% ipython --no-banner

In [1]: import numpy as np

In [2]: np.set_printoptions(precision=4, suppress=True, linewidth=200, floatmode="fixed")

In [3]: feats = np.loadtxt("m.csv", delimiter=",")

In [4]: feats
Out[4]: 
array([[-0.3216, -0.1060,  0.5769],
       [-0.5003, -0.2519, -0.0887],
       [-0.4288,  0.7287,  0.2432],
       [ 0.5718,  0.1885,  0.5816],
       [-0.1072, -0.5574,  0.4919],
       [-0.3216, -0.0480,  0.0477],
       [-0.1429,  0.2139,  0.1331]])

In [5]: np.linalg.norm(feats, axis=0)
Out[5]: array([1.0000, 1.0000, 1.0000])

In [6]: np.linalg.svd(feats, compute_uv=False)
Out[6]: array([1.0000, 1.0000, 1.0000])

In [7]: np.linalg.pinv(feats)
Out[7]: 
array([[-0.3216, -0.5003, -0.4288,  0.5718, -0.1072, -0.3216, -0.1429],
       [-0.1060, -0.2519,  0.7287,  0.1885, -0.5574, -0.0480,  0.2139],
       [ 0.5769, -0.0887,  0.2432,  0.5816,  0.4919,  0.0477,  0.1331]])

In [8]: def softmax(z):
   ...:     e = np.exp(z - z.max(axis=-1, keepdims=True))
   ...:     return e / e.sum(axis=-1, keepdims=True)
   ...: 

In [9]: softmax(10 * feats[1])
Out[9]: array([0.0135, 0.1614, 0.8252])

In [10]: S = feats @ feats.T / np.sqrt(3)

In [11]: softmax(S).round(6).argmax(axis=1)
Out[11]: array([0, 1, 2, 3, 4, 1, 2])

In [12]: W = np.array([[1, 2, 3], [3, 2, 1], [2, 3, 2]])

In [13]: b = np.array([-1, 1, 3])

In [14]: act = np.maximum(feats @ W + b, 0)

In [15]: np.linalg.matrix_rank(act)
Out[15]: np.int64(3)

In [16]: (act > 0).mean(axis=0)
Out[16]: array([0.2857, 0.8571, 1.0000])

In [17]: (act > 0).astype(int)
Out[17]: 
array([[0, 1, 1],
       [0, 0, 1],
       [1, 1, 1],
       [1, 1, 1],
       [0, 1, 1],
       [0, 1, 1],
       [0, 1, 1]])

In [18]: Z = np.array([[2, 0], [7, 2], [2, 8]])

In [19]: W @ Z
Out[19]: 
array([[22, 28],
       [22, 12],
       [29, 22]])

In [20]: out = np.c_[feats[:, :1] @ np.array([[6]]), np.array([3, -3, -3, -1, 0, -2, -1])]

In [21]: out
Out[21]: 
array([[-1.9298,  3.0000],
       [-3.0019, -3.0000],
       [-2.5731, -3.0000],
       [ 3.4308, -1.0000],
       [-0.6433,  0.0000],
       [-1.9298, -2.0000],
       [-0.8577, -1.0000]])

In [22]: np.linalg.norm(out - feats @ np.linalg.lstsq(feats, out)[0], axis=0)
Out[22]: array([0.0000, 4.9416])

In [23]: np.linalg.matrix_rank(out)
Out[23]: np.int64(2)

In [24]: x = np.array([0, 1, 4])

In [25]: y = feats @ x

In [26]: y
Out[26]: array([ 2.2014, -0.6068,  1.7014,  2.5148,  1.4103,  0.1428,  0.7464])

In [27]: try:
    ...:     np.linalg.solve(feats, y)
    ...: except np.linalg.LinAlgError as e:
    ...:     print(e)
    ...: 
Last 2 dimensions of the array must be square

In [28]: np.round(np.linalg.solve(feats.T @ feats, feats.T @ y), 4) + 0
Out[28]: array([0.0000, 1.0000, 4.0000])

In [29]: rng = np.random.default_rng(787240)

In [30]: y = y + 0.02 * rng.normal(size=7)

In [31]: y
Out[31]: array([ 2.2019, -0.5569,  1.7257,  2.5012,  1.4287,  0.1547,  0.7558])

In [32]: b, *_ = np.linalg.lstsq(feats, y)

In [33]: np.round(feats.T @ (y - feats @ b), 4) + 0
Out[33]: array([0.0000, 0.0000, 0.0000])

In [34]: round(np.linalg.norm(y - feats @ b), 4)
Out[34]: np.float64(0.035)

In [35]: b.round()
Out[35]: array([-0.0000,  1.0000,  4.0000])

In [36]: b
Out[36]: array([-0.0504,  0.9937,  4.0047])

In [37]: W0 = np.load("arr.npy")

In [38]: W0
Out[38]: 
array([[-0.7000, -2.0000,  3.0000,  2.0000, -2.0000,  3.0000,  2.0000],
       [ 1.0000, -2.7000, -2.0000, -3.0000,  3.0000, -3.0000, -3.0000],
       [-1.0000, -2.0000, -0.7000, -3.0000,  1.0000, -1.0000, -2.0000],
       [ 0.0000,  3.0000,  0.0000,  0.3000, -1.0000,  3.0000,  2.0000],
       [ 0.0000,  2.0000,  3.0000, -2.0000, -2.7000,  2.0000,  3.0000],
       [ 0.0000, -1.0000, -1.0000, -3.0000,  3.0000,  3.3000, -2.0000],
       [-1.0000, -2.0000,  3.0000,  2.0000, -2.0000,  3.0000,  2.3000]])

In [39]: out = W0 + rng.integers(-2, 3, (7, 6)) @ rng.integers(-2, 3, (6, 7))

In [40]: out
Out[40]: 
array([[  5.3000,  -2.0000,  -3.0000,   0.0000, -10.0000,   7.0000,   0.0000],
       [  1.0000,  -2.7000, -11.0000,  -2.0000,   7.0000,  -5.0000,   2.0000],
       [-10.0000,   1.0000,   0.3000,  -4.0000,   9.0000,   2.0000,   4.0000],
       [  7.0000,   7.0000,   0.0000,   0.3000,  -6.0000,   4.0000,  -1.0000],
       [ -7.0000,   7.0000,  13.0000,  -5.0000,   1.3000,   6.0000,   6.0000],
       [ -7.0000,  -2.0000,   2.0000,   0.0000,   8.0000,   2.3000,  -5.0000],
       [ -3.0000,  -3.0000,   9.0000,  -3.0000,  -7.0000,   9.0000,   2.3000]])

In [41]: np.abs(out - W0).sum(axis=1)
Out[41]: array([28.0000, 21.0000, 31.0000, 20.0000, 36.0000, 23.0000, 25.0000])

In [42]: np.round(np.linalg.svd(out - W0, compute_uv=False), 4) + 0
Out[42]: array([23.8579, 17.0763, 10.6084,  6.9865,  4.4407,  0.3582,  0.0000])

In [43]: W = np.array([[0, 3, 2, 1],
    ...:     [3, 3, 1, 0],
    ...:     [2, 0, 0, 3],
    ...:     [2, 2, 2, 3],
    ...:     [3, 3, 2, 2],
    ...:     [3, 1, 1, 1],
    ...:     [2, 2, 0, 1]])

In [44]: b = np.array([1, -6, 3, 4])

In [45]: act = np.maximum(W0 @ W + b, 0)

In [46]: np.linalg.matrix_rank(act)
Out[46]: np.int64(4)

In [47]: Z = np.array([[5, 5, 5], [3, 2, 0], [0, 3, 2], [0, 3, 5]])

In [48]: (act @ Z).round(6).argmax(axis=1)
Out[48]: array([2, 0, 0, 1, 2, 1, 2])

In [49]: arr = np.loadtxt("test19.csv", delimiter=",")

In [50]: arr
Out[50]: 
array([[-0.7259,  0.6044, -0.9186, -0.8896, -0.8617, -0.8455],
       [-0.8483,  0.9015, -0.9852, -0.9201, -0.6751, -0.7443],
       [ 0.3969,  0.9498, -0.9536,  0.9974, -0.9965, -0.9952],
       [-0.6411,  0.9963, -0.9908,  0.3714,  0.9993,  0.9938],
       [-0.3275,  0.3885, -0.6107, -0.3714, -0.4053, -0.4136],
       [-0.8243,  1.0000, -0.9999,  0.9275,  0.9908,  0.8896],
       [-0.6231, -0.9536,  0.9391, -0.9996,  0.9984,  0.9975],
       [ 0.5154,  0.5370, -0.3095,  0.9767, -0.8617, -0.8367],
       [ 0.3364, -0.9866,  0.9732, -0.8178, -0.9640, -0.8617],
       [ 0.4053, -0.7531,  0.8243,  0.1877, -0.2355, -0.0400],
       [ 0.7531, -0.5850,  0.9246,  0.9186,  0.8875,  0.8692],
       [-0.2543,  0.9414, -0.8591,  0.5005,  0.9905,  0.9640],
       [ 0.9261, -0.9992,  0.9998,  0.5511, -0.8977, -0.5299],
       [-0.7064,  0.9458, -0.9809, -0.4462, -0.1684, -0.4219],
       [ 0.4542,  0.3799, -0.3275,  0.9611, -0.9680, -0.9498],
       [ 0.7739, -0.6963,  0.9618,  0.8832,  0.9757,  0.9667],
       [-0.4621,  0.9840, -0.9910,  0.8275, -0.7014, -0.8178],
       [ 0.8977, -1.0000,  1.0000, -0.9944, -0.8787,  0.0300],
       [-0.0997,  0.9932, -0.9801,  0.9727,  0.9425,  0.7779],
       [ 0.3275, -0.7895,  0.8367, -0.1489, -0.0699,  0.1194],
       [ 0.8538, -0.4854,  0.8275,  0.9946, -0.9261, -0.8617],
       [ 0.0500, -0.9478,  0.7818, -0.7658, -0.9977, -0.9892],
       [-0.5299,  0.9379, -0.9478, -0.0300,  0.7857,  0.5511],
       [ 0.6911, -0.8643,  0.8337,  0.9051, -0.9984, -0.9932],
       [-0.5850,  0.8717, -0.8917, -0.5980,  0.9275,  0.8275],
       [-0.3540,  0.4621, -0.4462, -0.6044,  0.8937,  0.8178],
       [-0.7443,  0.9977, -0.9979,  0.4462,  0.9571,  0.7895],
       [-0.1293,  0.9680, -0.9687,  0.9414, -0.6169, -0.7443],
       [-0.8565,  0.9901, -0.9965, -0.7114,  0.8110,  0.4777],
       [-0.2165, -0.4301,  0.4382, -0.8367,  0.8617,  0.8306],
       [ 0.3185, -0.6169,  0.8397, -0.1586,  0.9447,  0.9289],
       [-0.7895,  0.9976, -0.9979,  0.1096,  0.9820,  0.8957],
       [-0.9170,  0.9618, -0.9949, -0.9693,  0.0699, -0.2729],
       [-0.0400, -0.7616,  0.4930, -0.6291, -0.9468, -0.8810],
       [-0.7211,  0.9977, -0.9981,  0.5980,  0.8764,  0.5370],
       [ 0.3714, -0.9937,  0.9785, -0.8210, -0.9980, -0.9863],
       [ 0.1877,  0.9895, -0.9595,  0.9914,  0.8854,  0.6469],
       [-0.8741, -0.7932,  0.0000, -0.9998,  0.4930,  0.5581]])

In [51]: cen = arr - arr.mean(axis=1)
Traceback (most recent call last):
  Cell In[51], line 1
    cen = arr - arr.mean(axis=1)
ValueError: operands could not be broadcast together with shapes (38,6) (38,) 


In [52]: cen = arr - arr.mean(axis=0)

In [53]: Uu, sig, Vt = np.linalg.svd(cen, full_matrices=False)

In [54]: np.linalg.matrix_rank(cen)
Out[54]: np.int64(6)

In [55]: np.abs(Vt[-1])
Out[55]: array([0.2780, 0.5107, 0.5654, 0.0470, 0.4367, 0.3865])

In [56]: z = arr[:, 4] > np.median(arr[:, 4])

In [57]: u = arr[z].mean(axis=0) - arr[~z].mean(axis=0)

In [58]: np.round((((arr - arr.mean(axis=0)) @ u > 0) == z).mean(), 4)
Out[58]: np.float64(0.9737)

In [59]: u
Out[59]: array([-0.5254,  0.5255, -0.4979,  0.0144,  1.6021,  1.4110])

In [60]: np.argsort(-np.abs(u).round(6), kind="stable")
Out[60]: array([4, 5, 1, 0, 2, 3])

In [61]: z.astype(int)
Out[61]: array([0, 0, 0, 1, 0, 1, 1, 0, 0, 0, 1, 1, 0, 0, 0, 1, 0, 0, 1, 0, 0, 0, 1, 0, 1, 1, 1, 0, 1, 1, 1, 1, 1, 0, 1, 0, 1, 1])

In [62]: ((arr - arr.mean(axis=0)) @ u > 0).astype(int)
Out[62]: array([0, 0, 0, 1, 0, 1, 1, 0, 0, 0, 1, 1, 0, 1, 0, 1, 0, 0, 1, 0, 0, 0, 1, 0, 1, 1, 1, 0, 1, 1, 1, 1, 1, 0, 1, 0, 1, 1])

In [63]: O, Rm = np.linalg.qr(arr)

In [64]: np.round(abs(Rm[0, 0]), 4), round(float(np.linalg.norm(arr[:, 0])), 4)
Out[64]: (np.float64(3.7144), 3.7144)

In [65]: np.round(O.T @ O, 4) + 0
Out[65]: 
array([[1.0000, 0.0000, 0.0000, 0.0000, 0.0000, 0.0000],
       [0.0000, 1.0000, 0.0000, 0.0000, 0.0000, 0.0000],
       [0.0000, 0.0000, 1.0000, 0.0000, 0.0000, 0.0000],
       [0.0000, 0.0000, 0.0000, 1.0000, 0.0000, 0.0000],
       [0.0000, 0.0000, 0.0000, 0.0000, 1.0000, 0.0000],
       [0.0000, 0.0000, 0.0000, 0.0000, 0.0000, 1.0000]])

In [66]: np.abs(np.diag(Rm))
Out[66]: array([3.7144, 4.0491, 0.8644, 3.0071, 3.8786, 0.8485])

In [67]: np.trace(O @ O.T)
Out[67]: np.float64(6.0)
